$ python3 -q
>>> import numpy as np
>>> import numpy.linalg as la
>>> np.set_printoptions(precision=1, suppress=True, linewidth=100)
>>> def tidy(a):
...     return np.round(a, 1) + 0
... 
>>> W0 = np.loadtxt("arr.csv", delimiter=",")
>>> W0
array([[ 0.,  0., -1.],
       [ 0.,  0.,  1.],
       [ 0.,  0.,  0.]])
>>> np.prod(np.diag(W0)), tidy(la.det(W0))
(np.float64(0.0), np.float64(0.0))
>>> W0 @ W0
array([[0., 0., 0.],
       [0., 0., 0.],
       [0., 0., 0.]])
>>> tidy(la.matrix_power(W0 - np.diag(np.diag(W0)), 3))
array([[0., 0., 0.],
       [0., 0., 0.],
       [0., 0., 0.]])
>>> la.matrix_rank(W0 - W0[0, 0] * np.eye(3))
np.int64(1)
>>> tidy(la.norm(W0, "nuc"))
np.float64(1.4)
>>> tidy(la.norm(W0, axis=1))
array([1., 1., 0.])
>>> tidy(la.norm(W0, 2))
np.float64(1.4)
>>> tidy(la.norm(W0, 1)), tidy(la.norm(W0, np.inf))
(np.float64(2.0), np.float64(1.0))
>>> tidy(la.norm(W0) ** 2 / la.norm(W0, 2) ** 2)
np.float64(1.0)
>>> tidy(la.norm(W0[0], 1)), tidy(la.norm(W0[0], np.inf))
(np.float64(1.0), np.float64(1.0))
>>> la.norm(W0, axis=1).argmax()
np.int64(0)
>>> tidy(la.norm(W0[0] - W0[1]))
np.float64(2.0)
>>> W0[0] @ W0[1]
np.float64(-1.0)
>>> tidy(la.svd(W0, compute_uv=False))
array([1.4, 0. , 0. ])
>>> W0[:, 1] @ W0[:, 0]
np.float64(0.0)
>>> tidy(la.pinv(W0))
array([[ 0. ,  0. ,  0. ],
       [ 0. ,  0. ,  0. ],
       [-0.5,  0.5,  0. ]])
>>> rk = la.matrix_rank(W0)
>>> rk
np.int64(1)
>>> null = la.svd(W0)[2][rk:].T
>>> np.allclose(W0 @ null, 0)
True
>>> [int(la.matrix_rank(W0[:, :j + 1])) for j in range(3)]
[0, 0, 1]
>>> f = np.array([1, 2, 0, 0, 2, 0])
>>> r1 = np.array([5, 2, 1, 2, 4])
>>> feats = np.outer(f, r1)
>>> feats
array([[ 5,  2,  1,  2,  4],
       [10,  4,  2,  4,  8],
       [ 0,  0,  0,  0,  0],
       [ 0,  0,  0,  0,  0],
       [10,  4,  2,  4,  8],
       [ 0,  0,  0,  0,  0]])
>>> tidy(la.norm(feats, axis=0))
array([15.,  6.,  3.,  6., 12.])
>>> tidy(la.norm(feats, 2))
np.float64(21.2)
>>> tidy(la.norm(feats, 1)), tidy(la.norm(feats, np.inf))
(np.float64(25.0), np.float64(28.0))
>>> rng = np.random.default_rng(10)
>>> K = (rng.random((5, 5)) < 0.3) + np.eye(5)
>>> K /= K.sum(axis=1, keepdims=True)
>>> tidy(K)
array([[0.3, 0.3, 0. , 0.3, 0. ],
       [0.5, 0.5, 0. , 0. , 0. ],
       [0. , 0. , 1. , 0. , 0. ],
       [0. , 0.3, 0. , 0.7, 0. ],
       [0.5, 0. , 0. , 0. , 0.5]])
>>> left, s, VT = la.svd(feats)
>>> tidy(s)
array([21.2,  0. ,  0. ,  0. ,  0. ])
>>> np.argmax(s[:-1] / (s[1:] + 1e-6)) + 1
np.int64(1)
>>> out = left[:, :1] @ np.diag(s[:1]) @ VT[:1]
>>> tidy(np.abs(feats - out).max())
np.float64(0.0)
>>> rk = la.matrix_rank(feats)
>>> rk
np.int64(1)
>>> null = la.svd(feats)[2][rk:].T
>>> la.matrix_rank(feats.T @ feats), la.matrix_rank(feats @ feats.T)
(np.int64(1), np.int64(1))
>>> tidy(null @ null.T)
array([[ 0.5, -0.2, -0.1, -0.2, -0.4],
       [-0.2,  0.9,  0. , -0.1, -0.2],
       [-0.1,  0. ,  1. ,  0. , -0.1],
       [-0.2, -0.1,  0. ,  0.9, -0.2],
       [-0.4, -0.2, -0.1, -0.2,  0.7]])
>>> [int(la.matrix_rank(feats[:i])) for i in range(1, len(feats) + 1)]
[1, 1, 1, 1, 1, 1]
>>> [int(la.matrix_rank(np.delete(feats, i, axis=0))) for i in range(6)]
[1, 1, 1, 1, 1, 1]
>>> null.shape
(5, 4)
>>> tidy(feats @ null)
array([[0., 0., 0., 0.],
       [0., 0., 0., 0.],
       [0., 0., 0., 0.],
       [0., 0., 0., 0.],
       [0., 0., 0., 0.],
       [0., 0., 0., 0.]])
>>> la.matrix_rank(feats, rtol=0.1)
np.int64(1)
>>> np.argsort(-la.norm(feats, axis=0).round(6), kind="stable")[:3]
array([0, 4, 1])
>>> la.cond(feats) > 100
np.True_
>>> tidy(la.norm(feats, 2) / la.norm(feats))
np.float64(1.0)
>>> T = np.stack([feats, -3 * feats, feats[::-1]])
>>> np.einsum("bij,cij->bc", T, T)
array([[  450, -1350,   400],
       [-1350,  4050, -1200],
       [  400, -1200,   450]])
>>> tidy(la.norm(T, axis=(1, 2)))
array([21.2, 63.6, 21.2])
>>> T.sum(axis=0)
array([[-10,  -4,  -2,  -4,  -8],
       [-10,  -4,  -2,  -4,  -8],
       [  0,   0,   0,   0,   0],
       [  0,   0,   0,   0,   0],
       [-10,  -4,  -2,  -4,  -8],
       [  5,   2,   1,   2,   4]])
>>> left, s, VT = la.svd(feats)
>>> vecs = VT[:(s > 1e-8).sum()]
>>> x = feats[1] + 3 * feats[2] + rng.integers(2) * np.eye(5)[3]
>>> x
array([10.,  4.,  2.,  5.,  8.])
>>> la.matrix_rank(np.vstack([feats, x]))
np.int64(2)
>>> tidy(vecs.T @ vecs)
array([[0.5, 0.2, 0.1, 0.2, 0.4],
       [0.2, 0.1, 0. , 0.1, 0.2],
       [0.1, 0. , 0. , 0. , 0.1],
       [0.2, 0.1, 0. , 0.1, 0.2],
       [0.4, 0.2, 0.1, 0.2, 0.3]])
>>> np.allclose(vecs.T @ vecs @ x, x)
False
>>> mat = np.array([[-12.1, -1.4, -2.1, 14.7, -5.6],
...     [8.1, -4.5, -0.9, 3.0, -17.4],
...     [11.1, 6.0, -0.8, 8.4, -13.0],
...     [-8.9, 7.5, -14.0, 7.1, -4.2],
...     [8.2, -5.0, -7.1, 14.4, -7.1],
...     [-8.3, 6.8, -3.6, -3.1, 16.2],
...     [-6.5, 6.8, -11.1, 13.7, -0.5],
...     [12.0, 5.6, -2.5, 3.8, -14.3],
...     [1.0, -2.5, 6.9, 12.0, -14.2],
...     [6.6, -10.7, 4.4, -5.6, 13.9]])
>>> def softmax(z):
...     e = np.exp(z - z.max(axis=-1, keepdims=True))
...     return e / e.sum(axis=-1, keepdims=True)
... 
>>> tidy(softmax(10 * W0[1]))
array([0., 0., 1.])
>>> tidy(softmax(W0[1]))
array([0.2, 0.2, 0.6])
>>> softmax(W0).sum(axis=1)
array([1., 1., 1.])
>>> S = W0 @ W0.T / np.sqrt(3)
>>> tidy(softmax(S))
array([[0.5, 0.2, 0.3],
       [0.2, 0.5, 0.3],
       [0.3, 0.3, 0.3]])
>>> tidy(softmax(S)[1] @ W0)
array([0. , 0. , 0.4])
